In [1]: import numpy as np

In [2]: import numpy.linalg as la

In [3]: np.set_printoptions(precision=2, suppress=True, linewidth=100, legacy="1.25")

In [4]: rd = lambda a: np.round(a, 2) + 0

In [5]: mat = -3 * np.eye(4) + np.ones((4, 4))

In [6]: mat
Out[6]: 
array([[-2.,  1.,  1.,  1.],
       [ 1., -2.,  1.,  1.],
       [ 1.,  1., -2.,  1.],
       [ 1.,  1.,  1., -2.]])

In [7]: ev, vecs = la.eig(mat)

In [8]: rd(np.sort(la.eigvals(la.inv(mat))))
Out[8]: array([-0.33, -0.33, -0.33,  1.  ])

In [9]: rd(ev)
Out[9]: array([-3.,  1., -3., -3.])

In [10]: rng = np.random.default_rng(26)

In [11]: lab = rng.permutation(4)

In [12]: other = mat[:, lab] * rng.choice([-1, 1], 4)

In [13]: other
Out[13]: 
array([[-1., -1., -1.,  2.],
       [-1., -1.,  2., -1.],
       [ 2., -1., -1., -1.],
       [-1.,  2., -1., -1.]])

In [14]: U, _, Vh = la.svd(mat.T @ other)

In [15]: lab
Out[15]: array([2, 3, 1, 0])

In [16]: ev, vecs = la.eigh(mat)

In [17]: vec = np.array([-4, 5, 0, 3])

In [18]: np.abs(mat).sum(axis=1).max(), rd(np.abs(ev).max())
Out[18]: (5.0, 3.0)

In [19]: vec @ mat @ vec / (vec @ vec), rd(ev[0]), rd(ev[-1])
Out[19]: (-2.68, -3.0, 1.0)

In [20]: E = np.array([[1.1, 1.1, 1.1],
    ...:     [-0.7, 0.3, 0.3],
    ...:     [1.0, -0.6, 0.4],
    ...:     [-1.6, 0.9, -0.5]])

In [21]: E[1] = E[0] + 0.1 * rng.normal(size=3)

In [22]: rd(E)
Out[22]: 
array([[ 1.1 ,  1.1 ,  1.1 ],
       [ 1.23,  1.06,  1.09],
       [ 1.  , -0.6 ,  0.4 ],
       [-1.6 ,  0.9 , -0.5 ]])

In [23]: Q, r_ = la.qr(E)

In [24]: rd(Q)
Out[24]: 
array([[-0.44, -0.55, -0.34],
       [-0.49, -0.52,  0.32],
       [-0.4 ,  0.36, -0.75],
       [ 0.64, -0.55, -0.46]])

In [25]: rd(r_)
Out[25]: 
array([[-2.51, -0.19, -1.5 ],
       [ 0.  , -1.86, -0.75],
       [ 0.  ,  0.  , -0.1 ]])

In [26]: rd(np.abs(np.diag(r_)))
Out[26]: array([2.51, 1.86, 0.1 ])

In [27]: np.allclose(r_.T @ r_, E.T @ E)
Out[27]: True

In [28]: lab = rng.permutation(3)

In [29]: other = E[:, lab] * rng.choice([-1, 1], 3)

In [30]: rd(other)
Out[30]: 
array([[-1.1 ,  1.1 ,  1.1 ],
       [-1.06,  1.09,  1.23],
       [ 0.6 ,  0.4 ,  1.  ],
       [-0.9 , -0.5 , -1.6 ]])

In [31]: U, _, Vh = la.svd(E.T @ other)

In [32]: rd(la.lstsq(E, other)[0])
Out[32]: 
array([[ 0.,  0.,  1.],
       [-1.,  0.,  0.],
       [ 0.,  1.,  0.]])

In [33]: lab
Out[33]: array([1, 2, 0])

In [34]: K = np.load("layer18.npy")

In [35]: K
Out[35]: 
array([[3., 2., 2., 0.],
       [2., 3., 2., 0.],
       [2., 2., 3., 0.],
       [0., 0., 0., 3.]])

In [36]: vec = np.array([3, 0, 0, 1])

In [37]: rhs = K @ vec

In [38]: b, lr = np.zeros(4), 1 / la.norm(K, 2) ** 2

In [39]: for i in range(3):
    ...:     b -= lr * K.T @ (K @ b - rhs)
    ...:     if i % 1 == 0: print(i, round(la.norm(K @ b - rhs), 2))
    ...: 
0 3.43
1 3.09
2 2.82

In [40]: rd(la.cond(K))
Out[40]: 7.0

In [41]: rd(b)
Out[41]: array([1.12, 0.94, 0.94, 0.46])

In [42]: other = np.array([[-1, -5, -1], [0, 3, 2]])

In [43]: basis = np.kron(other, K)

In [44]: la.matrix_rank(basis)
Out[44]: 8

In [45]: rd(la.norm(basis, 2)), rd(la.norm(other, 2) * la.norm(K, 2))
Out[45]: (43.37, 43.37)

In [46]: basis.shape
Out[46]: (8, 12)

In [47]: F = np.array([[1, 1, 1, 1, 1, 1, 1, 1],
    ...:     [1, -1, 1, -1, -1, 1, -1, 1],
    ...:     [1, -1, -1, 1, -1, 1, 1, -1],
    ...:     [1, 1, -1, -1, -1, -1, 1, 1]])

In [48]: ev, vecs = la.eig(K)

In [49]: rd(K @ vecs[:, 0] - ev[0] * vecs[:, 0])
Out[49]: array([0., 0., 0., 0.])

In [50]: rd(ev)
Out[50]: array([1., 7., 1., 3.])

In [51]: rd(np.sort(la.eigvals(K @ K)))
Out[51]: array([ 1.,  1.,  9., 49.])

In [52]: rd(np.sort(la.eigvals(la.inv(K))))
Out[52]: array([0.14, 0.33, 1.  , 1.  ])

In [53]: t = np.radians(45)

In [54]: r_ = np.eye(8)

In [55]: r_[7, 7] = r_[5, 5] = np.cos(t)

In [56]: r_[7, 5], r_[5, 7] = -np.sin(t), np.sin(t)

In [57]: rd(r_)
Out[57]: 
array([[ 1.  ,  0.  ,  0.  ,  0.  ,  0.  ,  0.  ,  0.  ,  0.  ],
       [ 0.  ,  1.  ,  0.  ,  0.  ,  0.  ,  0.  ,  0.  ,  0.  ],
       [ 0.  ,  0.  ,  1.  ,  0.  ,  0.  ,  0.  ,  0.  ,  0.  ],
       [ 0.  ,  0.  ,  0.  ,  1.  ,  0.  ,  0.  ,  0.  ,  0.  ],
       [ 0.  ,  0.  ,  0.  ,  0.  ,  1.  ,  0.  ,  0.  ,  0.  ],
       [ 0.  ,  0.  ,  0.  ,  0.  ,  0.  ,  0.71,  0.  ,  0.71],
       [ 0.  ,  0.  ,  0.  ,  0.  ,  0.  ,  0.  ,  1.  ,  0.  ],
       [ 0.  ,  0.  ,  0.  ,  0.  ,  0.  , -0.71,  0.  ,  0.71]])

In [58]: other = F @ r_.T

In [59]: rd(other)
Out[59]: 
array([[ 1.  ,  1.  ,  1.  ,  1.  ,  1.  ,  1.41,  1.  ,  0.  ],
       [ 1.  , -1.  ,  1.  , -1.  , -1.  ,  1.41, -1.  ,  0.  ],
       [ 1.  , -1.  , -1.  ,  1.  , -1.  ,  0.  ,  1.  , -1.41],
       [ 1.  ,  1.  , -1.  , -1.  , -1.  ,  0.  ,  1.  ,  1.41]])

In [60]: rd(la.svd(F, compute_uv=False)), rd(la.svd(other, compute_uv=False))
Out[60]: (array([2.83, 2.83, 2.83, 2.83]), array([2.83, 2.83, 2.83, 2.83]))

In [61]: m1 = np.load("m.npy")

In [62]: rd(m1)
Out[62]: 
array([[0.29, 0.14, 0.  , 0.29, 0.29],
       [0.  , 0.43, 0.29, 0.29, 0.  ],
       [0.18, 0.18, 0.27, 0.18, 0.18],
       [0.33, 0.17, 0.17, 0.17, 0.17],
       [0.29, 0.14, 0.14, 0.  , 0.43]])

In [63]: Q, r_ = la.qr(m1)

In [64]: np.allclose(r_.T @ r_, m1.T @ m1)
Out[64]: True

In [65]: np.trace(Q @ Q.T)
Out[65]: 5.0

In [66]: rd(Q.T @ Q)
Out[66]: 
array([[1., 0., 0., 0., 0.],
       [0., 1., 0., 0., 0.],
       [0., 0., 1., 0., 0.],
       [0., 0., 0., 1., 0.],
       [0., 0., 0., 0., 1.]])

In [67]: rd(Q)
Out[67]: 
array([[-0.52,  0.04,  0.68,  0.42,  0.31],
       [ 0.  , -0.98,  0.15, -0.1 , -0.08],
       [-0.33, -0.19, -0.7 ,  0.49,  0.36],
       [-0.6 ,  0.04, -0.12,  0.03, -0.79],
       [-0.52,  0.04, -0.1 , -0.76,  0.38]])

In [68]: rd(abs(r_[0, 0])), rd(la.norm(m1[:, 0]))
Out[68]: (0.55, 0.55)
